$ python -q
>>> import numpy as np
>>> np.set_printoptions(suppress=True, linewidth=160)
>>> F = np.loadtxt("a.csv", delimiter=",")
>>> F
array([[ 26., -26.,  -5.,   0.,   1.,  -7.],
       [-26.,  26.,   5.,   0.,  -1.,   7.],
       [ -5.,   5.,  25.,  25.,  -5., -15.],
       [  0.,   0.,  25.,  26.,  -5., -17.],
       [  1.,  -1.,  -5.,  -5.,   1.,   3.],
       [ -7.,   7., -15., -17.,   3.,  13.]])
>>> U, sigma, Vt = np.linalg.svd(F)
>>> np.argmax(sigma[:-1] / (sigma[1:] + 1e-6)) + 1
np.int64(2)
>>> M2 = U[:, :2] @ np.diag(sigma[:2]) @ Vt[:2]
>>> np.linalg.matrix_rank(M2)
np.int64(2)
>>> round(np.linalg.norm(F - M2) / np.linalg.norm(F), 2)
np.float64(0.0)
>>> np.linalg.matrix_rank(F, rtol=0.1)
np.int64(2)
>>> round(np.linalg.norm(F, 2) / np.linalg.norm(F), 2)
np.float64(0.75)
>>> np.linalg.cond(F) > 100
np.True_
>>> rng = np.random.default_rng(588381)
>>> z = rng.permutation(6)
>>> z
array([2, 1, 5, 3, 4, 0])
>>> M2 = F[z][:, z]
>>> np.trace(M2)
np.float64(117.0)
>>> M2
array([[ 25.,   5., -15.,  25.,  -5.,  -5.],
       [  5.,  26.,   7.,   0.,  -1., -26.],
       [-15.,   7.,  13., -17.,   3.,  -7.],
       [ 25.,   0., -17.,  26.,  -5.,   0.],
       [ -5.,  -1.,   3.,  -5.,   1.,   1.],
       [ -5., -26.,  -7.,   0.,   1.,  26.]])
>>> np.round(np.sort(np.abs(np.linalg.eigvals(M2))), 2) + 0
array([ 0.  ,  0.  ,  0.  ,  0.  , 54.86, 62.14])
>>> np.diag(M2)
array([25., 26., 13., 26.,  1., 26.])
>>> round(float(np.linalg.det(M2)), 2), np.round(np.linalg.det(F[z]), 2)
(-0.0, np.float64(0.0))
>>> np.unique(M2.round(6), axis=0).shape
(6, 6)
>>> U, sigma, Vt = np.linalg.svd(F)
>>> vecs = Vt[:(sigma > 1e-8).sum()]
>>> vec = F[4] + 3 * F[5] + rng.integers(2) * np.eye(6)[0]
>>> vec
array([-19.,  20., -50., -56.,  10.,  42.])
>>> np.round(np.diag(vecs.T @ vecs), 2)
array([0.47, 0.47, 0.4 , 0.42, 0.02, 0.21])
>>> r0 = np.array([-2, -4, -5, 4, -1, 1, -5]) + 0.5
>>> M = np.outer(r0, r0) / (r0 @ r0)
>>> M.round(2) + 0
array([[ 0.03,  0.07,  0.09, -0.09,  0.01, -0.03,  0.09],
       [ 0.07,  0.16,  0.2 , -0.2 ,  0.02, -0.07,  0.2 ],
       [ 0.09,  0.2 ,  0.26, -0.26,  0.03, -0.09,  0.26],
       [-0.09, -0.2 , -0.26,  0.26, -0.03,  0.09, -0.26],
       [ 0.01,  0.02,  0.03, -0.03,  0.  , -0.01,  0.03],
       [-0.03, -0.07, -0.09,  0.09, -0.01,  0.03, -0.09],
       [ 0.09,  0.2 ,  0.26, -0.26,  0.03, -0.09,  0.26]])
>>> vec = np.array([2, 1, 2, 3, 3, 3, 2])
>>> np.round(np.linalg.eigvalsh(2 * M - np.eye(7)), 2)
array([-1., -1., -1., -1., -1., -1.,  1.])
>>> np.round(M @ M @ vec, 2)
array([ 0.15,  0.36,  0.46, -0.46,  0.05, -0.15,  0.46])
>>> np.round(np.eye(7) - M, 2)
array([[ 0.97, -0.07, -0.09,  0.09, -0.01,  0.03, -0.09],
       [-0.07,  0.84, -0.2 ,  0.2 , -0.02,  0.07, -0.2 ],
       [-0.09, -0.2 ,  0.74,  0.26, -0.03,  0.09, -0.26],
       [ 0.09,  0.2 ,  0.26,  0.74,  0.03, -0.09,  0.26],
       [-0.01, -0.02, -0.03,  0.03,  1.  ,  0.01, -0.03],
       [ 0.03,  0.07,  0.09, -0.09,  0.01,  0.97,  0.09],
       [-0.09, -0.2 , -0.26,  0.26, -0.03,  0.09,  0.74]])
>>> U, sigma, Vt = np.linalg.svd(M)
>>> np.argmax(sigma[:-1] / (sigma[1:] + 1e-6)) + 1
np.int64(1)
>>> sigma.round(2) + 0
array([1., 0., 0., 0., 0., 0., 0.])
>>> M2 = U[:, :1] @ np.diag(sigma[:1]) @ Vt[:1]
>>> np.round(np.linalg.norm(M - M2) / np.linalg.norm(M), 2)
np.float64(0.0)
>>> np.linalg.matrix_rank(M, rtol=0.05)
np.int64(1)
>>> round(float(np.linalg.norm(M - M2, 2)), 2), round(float(sigma[1]), 2)
(0.0, 0.0)
>>> M2.round(2) + 0
array([[ 0.03,  0.07,  0.09, -0.09,  0.01, -0.03,  0.09],
       [ 0.07,  0.16,  0.2 , -0.2 ,  0.02, -0.07,  0.2 ],
       [ 0.09,  0.2 ,  0.26, -0.26,  0.03, -0.09,  0.26],
       [-0.09, -0.2 , -0.26,  0.26, -0.03,  0.09, -0.26],
       [ 0.01,  0.02,  0.03, -0.03,  0.  , -0.01,  0.03],
       [-0.03, -0.07, -0.09,  0.09, -0.01,  0.03, -0.09],
       [ 0.09,  0.2 ,  0.26, -0.26,  0.03, -0.09,  0.26]])
>>> mat = np.array([[0, 0, 1, 0, 0, 0, 0, 0],
...     [0, 0, 0, 1, 1, 0, 1, 0],
...     [1, 0, 0, 0, 0, 0, 1, 1],
...     [0, 1, 0, 0, 0, 0, 1, 0],
...     [0, 1, 0, 0, 0, 1, 0, 1],
...     [0, 0, 0, 0, 1, 0, 0, 0],
...     [0, 1, 1, 1, 0, 0, 0, 1],
...     [0, 0, 1, 0, 1, 0, 1, 0]])
>>> z = rng.permutation(8)
>>> z
array([0, 7, 2, 3, 6, 4, 1, 5])
>>> M2 = mat[z][:, z]
>>> round(np.linalg.det(M2), 2), round(float(np.linalg.det(mat[z])), 2)
(np.float64(1.0), 1.0)
>>> np.round(np.sort(np.abs(np.linalg.eigvals(M2))), 2)
array([0.13, 0.5 , 1.08, 1.13, 1.3 , 1.63, 2.14, 2.89])
>>> np.trace(M2)
np.int64(0)
>>> E = np.load("w.npy")
>>> E.round(2)
array([[ 0.74, -0.21,  0.38,  0.06],
       [-0.21,  0.53,  0.08,  0.45],
       [ 0.38,  0.08,  0.27,  0.22],
       [ 0.06,  0.45,  0.22,  0.46]])
>>> t3 = np.stack([E, 2 * E, E[::-1]])
>>> np.linalg.matrix_rank(t3)
array([2, 2, 2])
>>> (t3 @ E.T).shape
(3, 4, 4)
>>> np.linalg.matrix_rank(t3.reshape(3, -1))
np.int64(2)
>>> t3.shape
(3, 4, 4)
>>> M2 = np.array([[1, 2], [2, -1]])
>>> cent = np.kron(M2, E)
>>> np.linalg.matrix_rank(cent)
np.int64(4)
>>> cent.round(2)
array([[ 0.74, -0.21,  0.38,  0.06,  1.48, -0.43,  0.76,  0.13],
       [-0.21,  0.53,  0.08,  0.45, -0.43,  1.06,  0.15,  0.89],
       [ 0.38,  0.08,  0.27,  0.22,  0.76,  0.15,  0.53,  0.43],
       [ 0.06,  0.45,  0.22,  0.46,  0.13,  0.89,  0.43,  0.93],
       [ 1.48, -0.43,  0.76,  0.13, -0.74,  0.21, -0.38, -0.06],
       [-0.43,  1.06,  0.15,  0.89,  0.21, -0.53, -0.08, -0.45],
       [ 0.76,  0.15,  0.53,  0.43, -0.38, -0.08, -0.27, -0.22],
       [ 0.13,  0.89,  0.43,  0.93, -0.06, -0.45, -0.22, -0.46]])
>>> np.all(np.linalg.eigvalsh(mat) > 0)
np.False_
>>> round(np.linalg.eigvalsh(mat).min(), 2)
np.float64(-2.14)
>>> [round(float(np.linalg.det(mat[:i, :i])), 2) + 0 for i in range(1, 9)]
[0.0, 0.0, 0.0, 1.0, 0.0, -1.0, 2.0, 1.0]
>>> rk = np.linalg.matrix_rank(E)
>>> rk
np.int64(2)
>>> null = np.linalg.svd(E)[2][rk:].T
>>> np.linalg.matrix_rank(E.T @ E), np.linalg.matrix_rank(E @ E.T)
(np.int64(2), np.int64(2))
>>> np.allclose(E @ null, 0)
True
>>> null.shape
(4, 2)
>>> X = np.array([[0.0, 0.0, 6.0], [0.0, 0.0, 2.0], [6.0, 2.0, 0.0]])
>>> w, vecs = np.linalg.eigvalsh(M)
Traceback (most recent call last):
  File "<python-input-70>", line 1, in <module>
    w, vecs = np.linalg.eigvalsh(M)
    ^^^^^^^
ValueError: too many values to unpack (expected 2)
>>> w, vecs = np.linalg.eigh(M)
>>> np.abs(vecs[:, -1]).round(6).argmax()
np.int64(2)
>>> w.round(2) + 0
array([0., 0., 0., 0., 0., 0., 1.])
>>> np.round(np.linalg.eigvalsh(M @ M), 2) + 0
array([0., 0., 0., 0., 0., 0., 1.])
>>> (w > 1e-8).sum(), (w < -1e-8).sum()
(np.int64(1), np.int64(0))
>>> np.round(np.linalg.eigvalsh(M + -3 * np.eye(7)), 2)
array([-3., -3., -3., -3., -3., -3., -2.])
>>> np.round(vecs @ np.diag(w) @ vecs.T, 2) + 0
array([[ 0.03,  0.07,  0.09, -0.09,  0.01, -0.03,  0.09],
       [ 0.07,  0.16,  0.2 , -0.2 ,  0.02, -0.07,  0.2 ],
       [ 0.09,  0.2 ,  0.26, -0.26,  0.03, -0.09,  0.26],
       [-0.09, -0.2 , -0.26,  0.26, -0.03,  0.09, -0.26],
       [ 0.01,  0.02,  0.03, -0.03,  0.  , -0.01,  0.03],
       [-0.03, -0.07, -0.09,  0.09, -0.01,  0.03, -0.09],
       [ 0.09,  0.2 ,  0.26, -0.26,  0.03, -0.09,  0.26]])
>>> np.round(np.linalg.svd(M, compute_uv=False), 2) + 0
array([1., 0., 0., 0., 0., 0., 0.])
